$ python3 -q
>>> import numpy as np
>>> from numpy import linalg as LA
>>> np.set_printoptions(precision=3, suppress=True, linewidth=120)
>>> rng = np.random.default_rng(44)
>>> feats = np.eye(5, dtype=int)[rng.permutation(5)] * np.array([0, 3, 0, 3, 2])
>>> feats
array([[0, 0, 0, 0, 0],
       [0, 0, 0, 3, 0],
       [0, 0, 0, 0, 0],
       [0, 0, 0, 0, 2],
       [0, 3, 0, 0, 0]])
>>> Uu, sv, vt = LA.svd(feats)
>>> evecs = vt[:(sv > 1e-8).sum()]
>>> x0 = feats[0] + 2 * feats[3] + rng.integers(2) * np.eye(5)[2]
>>> x0
array([0., 0., 1., 0., 4.])
>>> np.allclose(evecs.T @ evecs @ x0, x0)
False
>>> np.diag(evecs.T @ evecs)
array([0., 1., 0., 1., 1.])
>>> np.round(LA.norm(x0 - evecs.T @ evecs @ x0), 3)
np.float64(1.0)
>>> (feats != 0).astype(int)
array([[0, 0, 0, 0, 0],
       [0, 0, 0, 1, 0],
       [0, 0, 0, 0, 0],
       [0, 0, 0, 0, 1],
       [0, 1, 0, 0, 0]])
>>> (LA.matrix_power((feats != 0) + (feats.T != 0) + np.eye(5), 5) > 0).astype(int)
array([[1, 0, 0, 0, 0],
       [0, 1, 0, 1, 1],
       [0, 0, 1, 0, 0],
       [0, 1, 0, 1, 1],
       [0, 1, 0, 1, 1]])
>>> np.flatnonzero(LA.matrix_power((feats != 0) + (feats.T != 0) + np.eye(5), 5)[3])
array([1, 3, 4])
>>> feats @ feats
array([[0, 0, 0, 0, 0],
       [0, 0, 0, 0, 6],
       [0, 0, 0, 0, 0],
       [0, 6, 0, 0, 0],
       [0, 0, 0, 9, 0]])
>>> np.sort(LA.eigvals(feats).real)
array([-1.31 , -1.31 ,  0.   ,  0.   ,  2.621])
>>> np.round(LA.det(feats), 3)
np.float64(0.0)
>>> x0 = np.array([2, 0, 1, -1, -2])
>>> (feats @ x0).argmax()
np.int64(0)
>>> feats @ x0
array([ 0, -3,  0, -4,  0])
>>> feats @ np.ones(5)
array([0., 3., 0., 2., 3.])
>>> feats @ np.eye(5)[0]
array([0., 0., 0., 0., 0.])
>>> (feats * x0).sum(axis=1)
array([ 0, -3,  0, -4,  0])
>>> LA.norm(feats @ x0) <= LA.norm(feats, 2) * LA.norm(x0) + 1e-9
np.True_
>>> feats * x0
array([[ 0,  0,  0,  0,  0],
       [ 0,  0,  0, -3,  0],
       [ 0,  0,  0,  0,  0],
       [ 0,  0,  0,  0, -4],
       [ 0,  0,  0,  0,  0]])
>>> feats @ (2 * x0)
array([ 0, -6,  0, -8,  0])
>>> A2 = np.array([[2, -3, -1, 2]])
>>> X = np.block([[np.zeros((1, 1)), A2], [A2.T, np.zeros((4, 4))]])
>>> X
array([[ 0.,  2., -3., -1.,  2.],
       [ 2.,  0.,  0.,  0.,  0.],
       [-3.,  0.,  0.,  0.,  0.],
       [-1.,  0.,  0.,  0.,  0.],
       [ 2.,  0.,  0.,  0.,  0.]])
>>> lab = rng.permutation(5)
>>> lab
array([0, 4, 1, 2, 3])
>>> A2 = X[lab][:, lab]
>>> np.allclose(A2, X)
False
>>> round(LA.det(A2), 3), np.round(LA.det(X[lab]), 3)
(np.float64(0.0), np.float64(0.0))
>>> np.sort(np.abs(LA.eigvals(A2)))
array([0.   , 0.   , 0.   , 4.243, 4.243])
>>> ev, evecs = LA.eigh(X)
>>> x0 = np.array([9, -7, 6, 6, 5])
>>> evecs * np.maximum(ev, 0) @ evecs.T
array([[ 2.121,  1.   , -1.5  , -0.5  ,  1.   ],
       [ 1.   ,  0.471, -0.707, -0.236,  0.471],
       [-1.5  , -0.707,  1.061,  0.354, -0.707],
       [-0.5  , -0.236,  0.354,  0.118, -0.236],
       [ 1.   ,  0.471, -0.707, -0.236,  0.471]])
>>> (np.sign(evecs[:, -1].round(6)) == np.sign(evecs[0, -1].round(6))).astype(int)
array([1, 1, 0, 0, 1])
>>> LA.cond(X) > 100
np.True_
>>> LA.matrix_rank(X, rtol=0.1)
np.int64(2)
>>> np.argsort(-LA.norm(X, axis=0).round(6), kind="stable")[:3]
array([0, 2, 1])
>>> np.round(LA.norm(X, 2) / LA.norm(X), 3)
np.float64(0.707)
>>> [round(float(x), 3) for x in LA.svd(X, compute_uv=False)[:3]]
[4.243, 4.243, 0.0]
>>> Uu, sv, vt = LA.svd(X)
>>> evecs = vt[:(sv > 1e-8).sum()]
>>> x0 = X[2] + -3 * X[1] + rng.integers(2) * np.eye(5)[4]
>>> x0
array([-9.,  0.,  0.,  0.,  0.])
>>> np.allclose(evecs.T @ evecs @ x0, x0)
True
>>> np.diag(evecs.T @ evecs)
array([1.   , 0.222, 0.5  , 0.056, 0.222])
